% python3 -q
>>> import numpy as np
>>> from numpy import linalg as LA
>>> np.set_printoptions(precision=3, suppress=True, linewidth=160)
>>> F = np.load("dump.npy")
>>> F
array([[-1.915,  0.233,  0.528],
       [-0.547, -1.311, -1.407],
       [ 0.182, -1.492,  1.319]])
>>> proj = np.triu(np.array([[-1, -2, 0], [-2, 0, -2], [-3, -2, -1]]), 1) + np.eye(3)
>>> other = proj @ F @ LA.inv(proj)
>>> np.poly(other)
array([ 1.   ,  1.907, -3.814, -8.   ])
>>> LA.matrix_rank(other)
np.int64(3)
>>> np.round(np.trace(other), 3), round(np.trace(F), 3)
(np.float64(-1.907), np.float64(-1.907))
>>> other
array([[-0.821,  1.214,  5.771],
       [-0.912, -0.151, -4.349],
       [ 0.182, -1.127, -0.935]])
>>> round(float(LA.det(other)), 3)
8.0
>>> rng = np.random.default_rng(971)
>>> labels = rng.permutation(3)
>>> labels
array([1, 2, 0])
>>> other = F[labels][:, labels]
>>> np.sort(np.abs(LA.eigvals(other)))
array([2., 2., 2.])
>>> round(LA.det(other), 3), round(LA.det(F[labels]), 3)
(np.float64(8.0), np.float64(8.0))
>>> round(float(np.trace(other)), 3)
-1.907
>>> other
array([[-1.311, -1.407, -0.547],
       [-1.492,  1.319,  0.182],
       [ 0.233,  0.528, -1.915]])
>>> round(float(LA.norm(F)), 3)
3.464
>>> round(float(np.abs(F).max()), 3)
1.915
>>> F[3]
Traceback (most recent call last):
  File "<python-input-22>", line 1, in <module>
    F[3]
    ~^^^
IndexError: index 3 is out of bounds for axis 0 with size 3
>>> F.sum(axis=0)
array([-2.28 , -2.571,  0.44 ])
>>> F.mean(axis=0)
array([-0.76 , -0.857,  0.147])
>>> other = LA.inv(F)
>>> other
array([[-0.479, -0.137,  0.046],
       [ 0.058, -0.328, -0.373],
       [ 0.132, -0.352,  0.33 ]])
>>> (np.abs(other) > 1e-9).astype(int)
array([[1, 1, 1],
       [1, 1, 1],
       [1, 1, 1]])
>>> LA.det(F) * other
array([[-3.83 , -1.094,  0.365],
       [ 0.465, -2.623, -2.984],
       [ 1.056, -2.815,  2.639]])
>>> np.allclose(other, F.T)
False
>>> np.round(F @ other, 3) + 0
array([[1., 0., 0.],
       [0., 1., 0.],
       [0., 0., 1.]])
>>> G = F.T @ F
>>> (F @ F.T).shape
(3, 3)
>>> LA.svd(F, compute_uv=False) ** 2
array([4., 4., 4.])
>>> np.diag(G)
array([4., 4., 4.])
>>> G.round(3) + 0
array([[4., 0., 0.],
       [0., 4., 0.],
       [0., 0., 4.]])
>>> M = np.array([[1.0, 0.5, 0.25], [0.5, 1.0, 0.5], [0.25, 0.5, 1.0]])
>>> evals, vecs = LA.eigh(M)
>>> evals
array([0.407, 0.75 , 1.843])
>>> round(float(evals.sum()), 3), np.trace(M)
(3.0, np.float64(3.0))
>>> (evals > 1e-8).sum(), (evals < -1e-8).sum()
(np.int64(3), np.int64(0))
>>> np.round(vecs.T @ M @ vecs, 3) + 0
array([[0.407, 0.   , 0.   ],
       [0.   , 0.75 , 0.   ],
       [0.   , 0.   , 1.843]])
>>> LA.eigvalsh(M + 4 * np.eye(3))
array([4.407, 4.75 , 5.843])
>>> vecs @ np.diag(evals) @ vecs.T
array([[1.  , 0.5 , 0.25],
       [0.5 , 1.  , 0.5 ],
       [0.25, 0.5 , 1.  ]])
>>> np.round(vecs.T @ vecs, 3) + 0
array([[1., 0., 0.],
       [0., 1., 0.],
       [0., 0., 1.]])
>>> round(float(LA.eigvals(M).sum().real), 3)
3.0
>>> np.einsum("ij,ji->", M, M)
np.float64(4.125)
>>> round(float(LA.det(2 * M)), 3), round(LA.det(M), 3)
(4.5, np.float64(0.562))
>>> np.kron(np.eye(2, dtype=int), M)
array([[1.  , 0.5 , 0.25, 0.  , 0.  , 0.  ],
       [0.5 , 1.  , 0.5 , 0.  , 0.  , 0.  ],
       [0.25, 0.5 , 1.  , 0.  , 0.  , 0.  ],
       [0.  , 0.  , 0.  , 1.  , 0.5 , 0.25],
       [0.  , 0.  , 0.  , 0.5 , 1.  , 0.5 ],
       [0.  , 0.  , 0.  , 0.25, 0.5 , 1.  ]])
>>> round(LA.det(M.T), 3)
np.float64(0.562)
>>> round(float(LA.det(M[::-1])), 3)
-0.562
>>> m1 = np.loadtxt("data.csv", delimiter=",")
>>> m1
array([[-0.762, -0.423,  0.131, -0.473],
       [ 0.538, -0.271, -0.345, -0.72 ],
       [-0.314,  0.778, -0.445, -0.314],
       [-0.179, -0.377, -0.816,  0.4  ]])
>>> # keeps lengths
>>> vec = np.array([0, 3, -3, 3])
>>> LA.inv(m1)
array([[-0.762,  0.538, -0.314, -0.179],
       [-0.423, -0.271,  0.778, -0.377],
       [ 0.131, -0.345, -0.445, -0.816],
       [-0.473, -0.72 , -0.314,  0.4  ]])
>>> round(LA.norm(vec), 3), round(float(LA.norm(m1 @ vec)), 3)
(np.float64(5.196), 5.196)
>>> 4 - LA.matrix_rank(m1 - np.eye(4), tol=1e-8)
np.int64(1)
>>> X = np.loadtxt("m.csv", delimiter=",")
>>> X
array([[  3.256,  -4.5  ,  11.821],
       [  0.917,  -7.321,  13.125],
       [  1.429,  -5.982,  10.022],
       [ -3.108,  -2.831,  -2.284],
       [ -2.331,   2.877, -12.463],
       [ -1.076,  -5.298,   4.352],
       [  3.718, -11.365,  26.5  ],
       [  1.777, -11.197,  18.938],
       [  1.17 ,   5.979,  -7.336],
       [ -3.51 ,   6.   , -10.698],
       [  8.048,  30.956, -31.4  ],
       [ -4.571,   4.824, -16.391],
       [  2.351, -10.311,  19.025],
       [  1.649,  10.23 , -12.739],
       [ -0.057,   6.2  , -13.932],
       [ -2.545,  -2.545,  -2.127],
       [  1.896,  16.801, -19.105],
       [  2.977,   5.146,   1.46 ],
       [  1.369,  -4.277,   9.369],
       [ -0.46 ,  -2.356,   0.704],
       [ -2.852,  10.144, -20.412]])
>>> Xc = X - X.mean(axis=0)
>>> vecs = LA.svd(Xc)[2][:2]
>>> other = Xc - Xc @ vecs.T @ vecs
>>> LA.norm(other, axis=1).round(6).argmax()
np.int64(9)
>>> other.std(axis=0)
array([0.597, 0.419, 0.281])
>>> (Xc @ vecs.T).std(axis=0)
array([17.567,  4.415])
>>> mat = np.loadtxt("case7.csv", delimiter=",")
>>> mat
array([[0., 0., 1., 0., 0.],
       [0., 1., 0., 0., 0.],
       [0., 0., 0., 1., 0.],
       [0., 0., 0., 0., 1.],
       [1., 0., 0., 0., 0.]])
>>> # splits into 2 blocks
>>> vec = np.array([2, 2, 1, 1, 0])
>>> LA.inv(mat)
array([[0., 0., 0., 0., 1.],
       [0., 1., 0., 0., 0.],
       [1., 0., 0., 0., 0.],
       [0., 0., 1., 0., 0.],
       [0., 0., 0., 1., 0.]])
>>> round(LA.det(mat), 3)
np.float64(-1.0)
>>> 5 - LA.matrix_rank(mat - np.eye(5), tol=1e-8)
np.int64(2)
>>> other = LA.inv(mat)
>>> np.allclose(other, mat.T)
True
>>> (np.abs(other) > 1e-9).astype(int)
array([[0, 0, 0, 0, 1],
       [0, 1, 0, 0, 0],
       [1, 0, 0, 0, 0],
       [0, 0, 1, 0, 0],
       [0, 0, 0, 1, 0]])
>>> np.round(LA.det(mat) * LA.det(other), 3)
np.float64(1.0)
>>> LA.det(mat) * other
array([[-0., -0., -0., -0., -1.],
       [-0., -1., -0., -0., -0.],
       [-1., -0., -0., -0., -0.],
       [-0., -0., -1., -0., -0.],
       [-0., -0., -0., -1., -0.]])
>>> other
array([[0., 0., 0., 0., 1.],
       [0., 1., 0., 0., 0.],
       [1., 0., 0., 0., 0.],
       [0., 0., 1., 0., 0.],
       [0., 0., 0., 1., 0.]])
>>> mat @ other
array([[1., 0., 0., 0., 0.],
       [0., 1., 0., 0., 0.],
       [0., 0., 1., 0., 0.],
       [0., 0., 0., 1., 0.],
       [0., 0., 0., 0., 1.]])
>>> round(LA.slogdet(mat)[0], 3)
np.float64(-1.0)
>>> (LA.matrix_power((mat != 0) + (mat.T != 0) + np.eye(5), 5) > 0).astype(int)
array([[1, 0, 1, 1, 1],
       [0, 1, 0, 0, 0],
       [1, 0, 1, 1, 1],
       [1, 0, 1, 1, 1],
       [1, 0, 1, 1, 1]])
>>> np.flatnonzero(LA.matrix_power((mat != 0) + (mat.T != 0) + np.eye(5), 5)[3])
array([0, 2, 3, 4])
>>> round(float(LA.det(mat)), 3)
-1.0
>>> t = np.radians(72)
>>> r_ = np.eye(5)
>>> r_[2, 2] = r_[1, 1] = np.cos(t)
>>> r_[2, 1], r_[1, 2] = -np.sin(t), np.sin(t)
>>> r_
array([[ 1.   ,  0.   ,  0.   ,  0.   ,  0.   ],
       [ 0.   ,  0.309,  0.951,  0.   ,  0.   ],
       [ 0.   , -0.951,  0.309,  0.   ,  0.   ],
       [ 0.   ,  0.   ,  0.   ,  1.   ,  0.   ],
       [ 0.   ,  0.   ,  0.   ,  0.   ,  1.   ]])
>>> other = mat @ r_.T
>>> np.allclose(LA.norm(mat, axis=1), LA.norm(other, axis=1))
True
>>> np.abs(other - mat).max(axis=0)
array([0.   , 0.951, 0.951, 0.   , 0.   ])
>>> LA.svd(mat, compute_uv=False), LA.svd(other, compute_uv=False)
(array([1., 1., 1., 1., 1.]), array([1., 1., 1., 1., 1.]))
>>> np.round(LA.det(r_), 3), np.round(np.trace(r_), 3)
(np.float64(1.0), np.float64(3.618))
>>> K = np.load("w.npy")
>>> K
array([[-2, -7,  6],
       [-7, -2, -7],
       [ 6, -7, -2]])
>>> [round(float(LA.det(K[:i, :i])), 2) + 0 for i in range(1, 4)]
[-2.0, -45.0, 848.0]
>>> np.all(LA.eigvalsh(K) > 0)
np.False_
>>> round(float(np.abs(LA.eigvals(K)).max()), 3)
11.344
>>> (K + K.T) / 2
array([[-2., -7.,  6.],
       [-7., -2., -7.],
       [ 6., -7., -2.]])
>>> np.trace(K)
np.int64(-6)
>>> np.allclose(K, K.T)
True
>>> K @ K
array([[ 89, -14,  25],
       [-14, 102, -14],
       [ 25, -14,  89]])
>>> (K - K.T) / 2
array([[0., 0., 0.],
       [0., 0., 0.],
       [0., 0., 0.]])
>>> np.allclose(K @ K.T, K.T @ K)
True
